$ python -q
>>> import numpy as np
>>> np.set_printoptions(precision=2, suppress=True, linewidth=120)
>>> def rnd(a):
...     return np.round(a, 2) + 0
... 
>>> mat = np.array([[-1, -3, 3], [4, -4, 5], [2, 2, 2]])
>>> print(mat)
[[-1 -3  3]
 [ 4 -4  5]
 [ 2  2  2]]
>>> M2 = mat / np.sqrt((mat ** 2).mean(axis=1, keepdims=True))
>>> print(np.linalg.matrix_rank(M2) == np.linalg.matrix_rank(mat))
True
>>> print(rnd(np.linalg.norm(M2, axis=1)))
[1.73 1.73 1.73]
>>> print(np.linalg.matrix_rank(mat - mat.mean(axis=1, keepdims=True)))
2
>>> print(rnd(np.poly(mat)))
[  1.   3. -10. -60.]
>>> print(rnd(np.linalg.eigvals(mat).sum().real))
-3.0
>>> print(np.einsum("ij,ji->", mat, mat))
29
>>> print(rnd(np.linalg.det(2 * mat)), rnd(np.linalg.det(mat)))
480.0 60.0
>>> print(rnd(np.linalg.det(mat.T)))
60.0
>>> O, R = np.linalg.qr(mat)
>>> print(rnd(R))
[[ 4.58 -1.96  4.58]
 [ 0.    5.01 -3.19]
 [ 0.    0.    2.61]]
>>> print(np.allclose(R.T @ R, mat.T @ mat))
True
>>> print(rnd(abs(R[0, 0])), rnd(np.linalg.norm(mat[:, 0])))
4.58 4.58
>>> x = np.array([2, 2, 1])
>>> a = np.maximum(mat @ x, 0)
>>> print(a)
[ 0  5 10]
>>> print(np.maximum(mat @ (3 * x), 0))
[ 0 15 30]
>>> data = np.array([[-5, 1, -5], [-5, 3, -3], [3, 1, 3]])
>>> data[:, 0] = 2 * data[:, 1]
>>> print(data)
[[ 2  1 -5]
 [ 6  3 -3]
 [ 2  1  3]]
>>> print(np.trace(data))
8
>>> print(rnd(np.abs(np.linalg.eigvals(data)).max()))
5.29
>>> print(rnd(np.linalg.det(data)))
0.0
>>> print(data @ data)
[[  0   0 -28]
 [ 24  12 -48]
 [ 16   8  -4]]
>>> print(rnd(np.sort(np.abs(np.linalg.eigvals(data)))))
[0.   5.29 5.29]
>>> print((data - data.T) / 2)
[[ 0.  -2.5 -3.5]
 [ 2.5  0.  -2. ]
 [ 3.5  2.   0. ]]
>>> M2 = data[0, 0] * data[1:] - np.outer(data[1:, 0], data[0])
>>> print(M2)
[[ 0  0 24]
 [ 0  0 16]]
>>> print(np.linalg.matrix_rank(M2), np.linalg.matrix_rank(data))
1 2
>>> print(data[:, 0] / data[0, 0])
[1. 3. 1.]
>>> print(np.flatnonzero(~M2.round(6).any(axis=1)))
[]
>>> hat = np.triu(np.array([[3, 4, 2], [-2, 0, -4], [0, 2, 5]]), 1) + np.eye(3)
>>> M2 = hat @ data @ np.linalg.inv(hat)
>>> print(hat @ data - data @ hat)
[[ 28.   6.  -6.]
 [ -8. -28. -12.]
 [  0.  -8.   0.]]
>>> print(M2)
[[  30. -105. -491.]
 [  -2.    7.   17.]
 [   2.   -7.  -29.]]
>>> feats = np.array([[3.0, 1.0, 0.0], [0.0, 3.0, 1.0], [0.0, 0.0, 3.0]])
>>> vals, vecs = np.linalg.eig(feats)
>>> print(feats @ vecs[:, 0] - vals[0] * vecs[:, 0])
[0. 0. 0.]
>>> print(rnd(np.sort(np.linalg.eigvals(feats @ feats))))
[9. 9. 9.]
>>> print(np.linalg.matrix_rank(feats - feats[0, 0] * np.eye(3)))
2
>>> print(np.prod(np.diag(feats)), rnd(np.linalg.det(feats)))
27.0 27.0
>>> print(feats @ feats)
[[9. 6. 1.]
 [0. 9. 6.]
 [0. 0. 9.]]
>>> K = np.vander(np.arange(4) - 3, 4, increasing=True)
>>> print(K)
[[  1  -3   9 -27]
 [  1  -2   4  -8]
 [  1  -1   1  -1]
 [  1   0   0   0]]
>>> M2 = np.linalg.inv(K)
>>> print(rnd(M2))
[[ 0.    0.    0.    1.  ]
 [-0.33  1.5  -3.    1.83]
 [-0.5   2.   -2.5   1.  ]
 [-0.17  0.5  -0.5   0.17]]
>>> print(rnd(np.linalg.det(K) * M2))
[[  0.   0.   0.  12.]
 [ -4.  18. -36.  22.]
 [ -6.  24. -30.  12.]
 [ -2.   6.  -6.   2.]]
>>> print(rnd(np.linalg.det(K) * np.linalg.det(M2)))
1.0
>>> print(rnd(K @ M2))
[[1. 0. 0. 0.]
 [0. 1. 0. 0.]
 [0. 0. 1. 0.]
 [0. 0. 0. 1.]]
>>> print(np.allclose(M2, K.T))
False
>>> print(rnd(np.linalg.slogdet(K)[0]))
1.0
>>> u, r1 = K[3], K[1]
>>> print(u @ u)
1
>>> p = (u @ r1) / (u @ u) * u
>>> print((r1 - p) @ u)
0.0
>>> print(np.linalg.matrix_rank(np.outer(u, r1)))
1
>>> print(r1 - p)
[ 0. -2.  4. -8.]
>>> rng = np.random.default_rng(60)
>>> lab = rng.permutation(4)
>>> M2 = K[:, lab] * rng.choice([-1, 1], 4)
>>> print(M2)
[[ -1 -27  -9  -3]
 [ -1  -8  -4  -2]
 [ -1  -1  -1  -1]
 [ -1   0   0   0]]
>>> Uu, _, VT = np.linalg.svd(K.T @ M2)
>>> print(lab)
[0 3 2 1]
>>> arr = np.loadtxt("m.csv", delimiter=",")
>>> print(arr)
[[ 1.  0.  0.  0.]
 [ 0.  1.  0.  0.]
 [ 2.  1.  1.  0.]
 [ 3. -2.  1.  1.]]
>>> # triangular
>>> vals, vecs = np.linalg.eig(arr)
>>> print(rnd(np.sort(np.linalg.eigvals(np.linalg.inv(arr)))))
[1. 1. 1. 1.]
>>> print(rnd(np.sort(np.linalg.eigvals(arr.T))))
[1. 1. 1. 1.]
>>> print(vals)
[1. 1. 1. 1.]
>>> O, R = np.linalg.qr(arr)
>>> print(rnd(abs(R[0, 0])), rnd(np.linalg.norm(arr[:, 0])))
3.74 3.74
>>> print(O.shape, R.shape)
(4, 4) (4, 4)
>>> print(rnd(np.abs(np.diag(R))))
[3.74 2.2  0.42 0.29]
>>> print(np.allclose(R.T @ R, arr.T @ arr))
True
>>> print(rnd(R))
[[-3.74  1.07 -1.34 -0.8 ]
 [ 0.   -2.2  -0.19  0.52]
 [ 0.    0.   -0.42 -0.07]
 [ 0.    0.    0.    0.29]]
>>> def softmax(z):
...     e = np.exp(z - z.max(axis=-1, keepdims=True))
...     return e / e.sum(axis=-1, keepdims=True)
... 
>>> print(rnd(softmax(10 * R[3])))
[0.05 0.05 0.05 0.86]
>>> print(rnd(softmax(R[3])))
[0.23 0.23 0.23 0.31]
>>> att = R @ R.T / np.sqrt(4)
>>> print(rnd(softmax(att)[3] @ R))
[-0.83 -0.36 -0.45  0.02]
>>> print(softmax(att).round(6).argmax(axis=1))
[0 1 0 1]
>>> print(rnd(softmax(att + np.triu(np.full(att.shape, -np.inf), 1))))
[[1.   0.   0.   0.  ]
 [0.02 0.98 0.   0.  ]
 [0.39 0.29 0.31 0.  ]
 [0.22 0.27 0.25 0.26]]
>>> cov = arr.T @ arr
>>> print(rnd(np.linalg.svd(arr, compute_uv=False) ** 2))
[18.08  4.68  0.16  0.07]
>>> print(rnd(np.linalg.eigvalsh(cov)[::-1]))
[18.08  4.68  0.16  0.07]
>>> print(np.allclose(cov, cov.T))
True
>>> A = np.loadtxt("arr.csv", delimiter=",")
>>> print(A)
[[-1.  0.  0.]
 [ 0. -2.  0.]
 [ 0.  0.  2.]]
>>> # triangular
>>> print(rnd(np.linalg.norm(arr, "nuc")))
7.09
>>> print(np.linalg.norm(arr, axis=1).argmax())
3
>>> print(rnd(np.linalg.norm(arr, axis=1)))
[1.   1.   2.45 3.87]
>>> print(rnd(np.linalg.norm(arr) ** 2 / np.linalg.norm(arr, 2) ** 2))
1.27
>>> print(rnd(np.linalg.norm(arr[3] - arr[2])))
3.32
>>> lab = rng.permutation(3)
>>> M2 = A[:, lab] * rng.choice([-1, 1], 3)
>>> print(M2)
[[-1.  0.  0.]
 [ 0. -2.  0.]
 [ 0.  0.  2.]]
>>> Uu, _, VT = np.linalg.svd(A.T @ M2)
>>> print(lab)
[0 1 2]
>>> Uu, sv, VT = np.linalg.svd(A, full_matrices=False)
>>> print(rnd(np.cumsum(sv ** 2) / np.sum(sv ** 2)))
[0.44 0.89 1.  ]
>>> print(Uu.shape, sv.shape, VT.shape)
(3, 3) (3,) (3, 3)
>>> print(VT @ VT.T)
[[1. 0. 0.]
 [0. 1. 0.]
 [0. 0. 1.]]
>>> print((sv > 1e-8).sum())
3
>>> hat = np.triu(np.array([[-1, -3, -3], [-1, 0, 3], [-2, 0, 1]]), 1) + np.eye(3)
>>> M2 = hat @ A @ np.linalg.inv(hat)
>>> print(hat @ A - A @ hat)
[[ 0.  3. -9.]
 [ 0.  0. 12.]
 [ 0.  0.  0.]]
>>> W0 = np.load("sample0.npy")
>>> print(W0)
[[ 1.2   0.09  0.68]
 [ 0.93  0.15  0.48]
 [-2.63 -0.03 -1.88]
 [ 0.38 -0.15  0.43]
 [ 1.26 -0.01  1.09]
 [-2.44 -0.05 -1.5 ]
 [ 1.24  0.02  0.96]
 [ 3.15 -0.06  2.22]
 [-0.16  0.01 -0.18]
 [ 0.82  0.01  0.47]
 [-2.59  0.05 -1.83]
 [-3.24 -0.05 -2.16]
 [ 0.89 -0.1   0.62]
 [ 0.55 -0.12  0.33]
 [ 4.42 -0.02  2.95]
 [ 3.95 -0.09  2.46]
 [ 2.54  0.25  1.65]
 [-7.51 -0.16 -4.95]]
>>> cen = W0 - W0.mean(axis=0)
>>> vecs = np.linalg.svd(cen)[2][:1]
>>> M2 = cen - cen @ vecs.T @ vecs
>>> print(rnd(np.linalg.norm(M2) / np.linalg.norm(cen)))
0.04
>>> print(rnd(np.cov(cen @ vecs.T, rowvar=False)))
12.3
>>> print(np.linalg.norm(M2, axis=1).round(6).argmax())
16
>>> print(rnd(np.diag(vecs.T @ vecs)))
[0.69 0.   0.31]
>>> print(rnd((cen @ vecs.T).std(axis=0)))
[3.41]
>>> print(rnd(M2.std(axis=0)))
[0.05 0.1  0.08]
>>> Uu, sv, VT = np.linalg.svd(data)
>>> print(rnd(sv))
[8.62 4.87 0.  ]
>>> M2 = Uu[:, :2] @ np.diag(sv[:2]) @ VT[:2]
>>> print(np.linalg.matrix_rank(M2))
2
>>> print(np.linalg.matrix_rank(data, rtol=0.05))
2
>>> print(rnd(np.linalg.norm(data - M2, 2)), rnd(sv[2]))
0.0 0.0
>>> print(rnd(M2))
[[ 2.  1. -5.]
 [ 6.  3. -3.]
 [ 2.  1.  3.]]
>>> print(rnd(np.abs(data - M2).max()))
0.0
>>> print(rnd(np.linalg.norm(data - M2) / np.linalg.norm(data)))
0.0
>>> X = np.load("dump.npy")
>>> print(X)
[[ 2.06  0.98  1.03]
 [ 1.99  1.01  0.92]
 [ 2.08  1.04  1.02]
 [ 2.03  1.08  0.98]
 [ 2.    1.    0.98]
 [ 2.09  1.06  0.95]
 [ 2.03  0.98  0.98]
 [ 2.    1.07  0.96]
 [ 1.91  1.01  0.98]
 [ 2.01  1.13  0.9 ]
 [ 1.98  1.11  0.9 ]
 [ 2.03  0.99  1.02]
 [ 2.06  0.96  0.93]
 [ 0.11  3.05 -0.02]
 [ 0.04  3.   -0.06]
 [ 0.04  2.96 -0.13]
 [ 0.04  2.96  0.1 ]
 [ 0.05  2.99  0.  ]
 [ 0.08  3.02  0.01]
 [ 0.08  2.98  0.  ]
 [-0.04  3.03  0.02]
 [-0.04  2.98 -0.09]
 [ 0.03  3.18 -0.06]
 [ 0.04  3.1   0.02]
 [ 0.04  2.97  0.  ]
 [-0.05  3.03  0.02]]
>>> cov = np.cov(X, rowvar=False)
>>> print(np.argwhere(np.triu(np.abs(np.corrcoef(X.T)) > 0.8, 1)))
[[0 1]
 [0 2]
 [1 2]]
>>> print(rnd(cov))
[[ 1.03 -1.03  0.51]
 [-1.03  1.03 -0.51]
 [ 0.51 -0.51  0.25]]
>>> print(rnd(np.median(X, axis=0)))
[1.01 2.04 0.5 ]
>>> print(np.argsort(-X.std(axis=0).round(6), kind="stable"))
[0 1 2]
>>> print(rnd(X.std(axis=0)))
[1.   1.   0.49]
